$ python3 -q
>>> import numpy as np
>>> import numpy.linalg as la
>>> np.set_printoptions(precision=2, suppress=True, linewidth=140)
>>> m1 = np.load("case7.npy")
>>> m1
array([[ 1, -1,  1, -1],
       [ 1,  0,  0,  0],
       [ 1,  1,  1,  1]])
>>> # column 3 repeats column 1
>>> B = m1 / la.norm(m1, axis=1, keepdims=True)
>>> gram = B @ B.T
>>> (gram - 2 * np.eye(3)).round(6).argmax(axis=1)
array([1, 0, 1])
>>> gram[0]
array([1. , 0.5, 0. ])
>>> r0, r1 = m1[2], m1[0]
>>> r0 @ r1
np.int64(0)
>>> r0 @ r0
np.int64(4)
>>> p = (r0 @ r1) / (r0 @ r0) * r0
>>> np.round(la.norm(r0 + r1) ** 2 + la.norm(r0 - r1) ** 2, 2)
np.float64(16.0)
>>> np.outer(r0, r1)
array([[ 1, -1,  1, -1],
       [ 1, -1,  1, -1],
       [ 1, -1,  1, -1],
       [ 1, -1,  1, -1]])
>>> r0 = np.array([0, 1])
>>> np.correlate(m1[0], m1[1], "full")
array([ 0,  0,  0,  1, -1,  1, -1])
>>> np.convolve(m1[0], r0)
array([ 0,  1, -1,  1, -1])
>>> np.polyval(r0, m1[0])
array([1, 1, 1, 1])
>>> X = np.loadtxt("out0.csv", delimiter=",")
>>> X
array([[  1.2,   0. , -10. ,   0.2,   0.4],
       [  0.5,   0.9, -16. ,   0.4,   0.9],
       [  1.1,  -0.4,  14. ,  -0.1,  -0.5],
       [ -0.4,  -1.8,   8. ,  -1.5,   0.1],
       [  0.9,  -1.1, -20. ,  -0.1,  -1.2]])
>>> # column 2 is much longer than the rest
>>> round(float(la.det(X)), 2)
27.78
>>> np.sort(np.abs(la.eigvals(X)))
array([ 0.63,  1.45,  1.47,  1.47, 14.2 ])
>>> np.allclose(X, X.T)
False
>>> J = np.load("run7.npy")
>>> J
array([[ 0.89,  0.33, -0.18, -0.25,  0.04],
       [ 0.33,  0.02,  0.55,  0.76, -0.11],
       [-0.18,  0.55,  0.7 , -0.42,  0.06],
       [-0.25,  0.76, -0.42,  0.41,  0.08],
       [ 0.04, -0.11,  0.06,  0.08,  0.99]])
>>> # equal to its transpose
>>> la.matrix_power(J, 3)
array([[ 0.89,  0.33, -0.18, -0.25,  0.04],
       [ 0.33,  0.02,  0.55,  0.76, -0.11],
       [-0.18,  0.55,  0.7 , -0.42,  0.06],
       [-0.25,  0.76, -0.42,  0.41,  0.08],
       [ 0.04, -0.11,  0.06,  0.08,  0.99]])
>>> np.round(J @ J, 2) + 0
array([[1., 0., 0., 0., 0.],
       [0., 1., 0., 0., 0.],
       [0., 0., 1., 0., 0.],
       [0., 0., 0., 1., 0.],
       [0., 0., 0., 0., 1.]])
>>> round(la.det(J), 2)
np.float64(-1.0)
>>> np.allclose(J @ J.T, J.T @ J)
True
>>> ev, V = la.eigh(J)
>>> la.eigvalsh(J @ J)
array([1., 1., 1., 1., 1.])
>>> V @ np.diag(ev) @ V.T
array([[ 0.89,  0.33, -0.18, -0.25,  0.04],
       [ 0.33,  0.02,  0.55,  0.76, -0.11],
       [-0.18,  0.55,  0.7 , -0.42,  0.06],
       [-0.25,  0.76, -0.42,  0.41,  0.08],
       [ 0.04, -0.11,  0.06,  0.08,  0.99]])
>>> (ev > 1e-8).sum(), (ev < -1e-8).sum()
(np.int64(4), np.int64(1))
>>> np.unique(ev.round(6) + 0, return_counts=True)[1]
array([1, 4])
>>> hat = np.triu(np.array([[3, -3, 3, -4, -3],
...     [1, -3, -5, 2, 6],
...     [3, 8, -7, -9, -3],
...     [-8, 5, 5, -7, -2],
...     [-9, 5, 4, 6, -3]]), 1) + np.eye(5)
>>> B = hat @ J @ la.inv(hat)
>>> np.round(la.det(B), 2)
np.float64(-1.0)
>>> round(float(np.trace(B)), 2), np.round(np.trace(J), 2)
(3.0, np.float64(3.0))
>>> la.matrix_rank(B)
np.int64(5)
>>> la.svd(J, compute_uv=False)
array([1., 1., 1., 1., 1.])
>>> la.pinv(J)
array([[ 0.89,  0.33, -0.18, -0.25,  0.04],
       [ 0.33,  0.02,  0.55,  0.76, -0.11],
       [-0.18,  0.55,  0.7 , -0.42,  0.06],
       [-0.25,  0.76, -0.42,  0.41,  0.08],
       [ 0.04, -0.11,  0.06,  0.08,  0.99]])
>>> feats = np.loadtxt("sample15.csv", delimiter=",")
>>> feats
array([[  1.47,   6.43,  -0.66, -12.49,  10.27,  -9.72],
       [  4.58, -10.09,   8.33,  13.03,   2.29,  -5.72],
       [ -1.61, -12.56, -12.62,   7.02,   0.47,   5.55],
       [-14.94,  -3.39,   9.05,   3.76,  -5.04,  -6.64],
       [ -4.96,  10.68,   1.28,  11.77, -11.  ,   0.03],
       [-15.69,  -3.81,   6.18,  -2.03,  -8.59,   4.82],
       [ -6.38,   2.31,   1.6 , -12.68, -11.23,  -8.03],
       [ 18.37,   4.79,  -1.73,   1.62,   3.3 ,   4.8 ],
       [  1.3 ,   0.36,   3.03,  -9.54, -16.45,   5.23],
       [ 15.57,  -1.06,  -5.98,   0.9 ,  -6.35,   8.92],
       [-10.06,  13.92,   0.98,   3.91,   9.21,   1.94],
       [  8.66,   4.91,  13.99,   1.77,   9.25,   4.05],
       [  0.69, -14.04,  10.25,   5.47,   3.92,   7.21],
       [  5.  ,  -7.39,   6.68, -13.48,   2.68,  -9.32],
       [-11.56,   0.07,  -5.64,  14.88,  -0.63,  -3.57],
       [-17.8 ,   5.8 ,   3.86,  -3.3 ,  -4.8 ,   0.77],
       [ -4.17,   7.6 ,  -5.2 ,  15.34,  -0.83,   7.86],
       [  3.43,  -2.95, -12.65,  -6.65,  -6.18, -11.71],
       [ -5.11,  -8.62, -14.13,  -9.49,  -1.38,  -2.81],
       [ 12.79,   0.71,   4.69, -13.05,   2.63,  -6.05],
       [ -2.12,  10.7 ,   7.78, -12.8 ,   6.94,   2.89],
       [ -5.97,  -0.76,  -5.77,   2.49, -13.07, -12.39],
       [  4.07, -13.35, -11.52,  -5.71,   5.68,  -2.77],
       [  5.29,   1.1 ,   3.74,   1.75,   5.73,  17.92],
       [ -7.37,  -9.46,  -4.87,   8.81,  11.78,   4.02],
       [  9.44,   4.05,   0.1 ,  13.43,  -9.5 ,   4.89],
       [ -3.2 ,   2.78,   7.07, -10.55,  -2.33,  14.68],
       [ 13.19,   1.39,   6.25, -11.61,  -5.83,   4.04]])
>>> B = np.c_[feats[:, :3] @ np.array([[-4, 2, 7], [-8, -2, -5], [-4, -4, -6]]), np.array([0, -3, 3, -3, 2, 1, -1, -2, 2, 3, 1, 1, 0, -2, -3, 3, 2, -1, 1, 1, 2, -2, -2, -3, -1, 2, 2, -1])]
>>> B
array([[ -54.68,   -7.28,  -17.9 ,    0.  ],
       [  29.08,   -3.98,   32.53,   -3.  ],
       [ 157.4 ,   72.38,  127.25,    3.  ],
       [  50.68,  -59.3 , -141.93,   -3.  ],
       [ -70.72,  -36.4 ,  -95.8 ,    2.  ],
       [  68.52,  -48.48, -127.86,    1.  ],
       [   0.64,  -23.78,  -65.81,   -1.  ],
       [-104.88,   34.08,  115.02,   -2.  ],
       [ -20.2 ,  -10.24,  -10.88,    2.  ],
       [ -29.88,   57.18,  150.17,    3.  ],
       [ -75.04,  -51.88, -145.9 ,    1.  ],
       [-129.88,  -48.46,  -47.87,    1.  ],
       [  68.56,  -11.54,   13.53,    0.  ],
       [  12.4 ,   -1.94,   31.87,   -2.  ],
       [  68.24,   -0.7 ,  -47.43,   -3.  ],
       [   9.36,  -62.64, -176.76,    3.  ],
       [ -23.32,   -2.74,  -35.99,    2.  ],
       [  60.48,   63.36,  114.66,   -1.  ],
       [ 145.92,   63.54,   92.11,    1.  ],
       [ -75.6 ,    5.4 ,   57.84,    1.  ],
       [-108.24,  -56.76, -115.02,    2.  ],
       [  53.04,   12.66,   -3.37,   -2.  ],
       [ 136.6 ,   80.92,  164.36,   -2.  ],
       [ -44.92,   -6.58,    9.09,   -3.  ],
       [ 124.64,   23.66,   24.93,   -1.  ],
       [ -70.56,   10.38,   45.23,    2.  ],
       [ -37.72,  -40.24,  -78.72,    2.  ],
       [ -88.88,   -1.4 ,   47.88,   -1.  ]])
>>> np.round(la.norm(B - feats @ la.lstsq(feats, B)[0], axis=0), 2) + 0
array([0.  , 0.  , 0.  , 8.56])
>>> la.matrix_rank(B)
np.int64(4)
>>> la.norm(la.qr(feats)[0].T @ B, axis=0) ** 2 / ((B ** 2).sum(axis=0) + 1e-12)
array([1.  , 1.  , 1.  , 0.35])
>>> la.matrix_rank(np.c_[feats, B])
np.int64(7)
>>> hat = feats @ la.solve(feats.T @ feats, feats.T)
>>> np.round(la.eigvalsh(hat), 2) + 0
array([0., 0., 0., 0., 0., 0., 0., 0., 0., 0., 0., 0., 0., 0., 0., 0., 0., 0., 0., 0., 0., 0., 1., 1., 1., 1., 1., 1.])
>>> np.allclose(hat @ hat, hat)
True
>>> np.trace(hat)
np.float64(6.0)
>>> np.diag(hat)
array([0.23, 0.32, 0.22, 0.22, 0.21, 0.23, 0.17, 0.18, 0.26, 0.21, 0.25, 0.2 , 0.3 , 0.2 , 0.15, 0.18, 0.18, 0.19, 0.23, 0.15, 0.2 , 0.2 ,
       0.21, 0.21, 0.22, 0.22, 0.27, 0.17])
>>> hat @ feats[:, 5]
array([ -9.72,  -5.72,   5.55,  -6.64,   0.03,   4.82,  -8.03,   4.8 ,   5.23,   8.92,   1.94,   4.05,   7.21,  -9.32,  -3.57,   0.77,
         7.86, -11.71,  -2.81,  -6.05,   2.89, -12.39,  -2.77,  17.92,   4.02,   4.89,  14.68,   4.04])
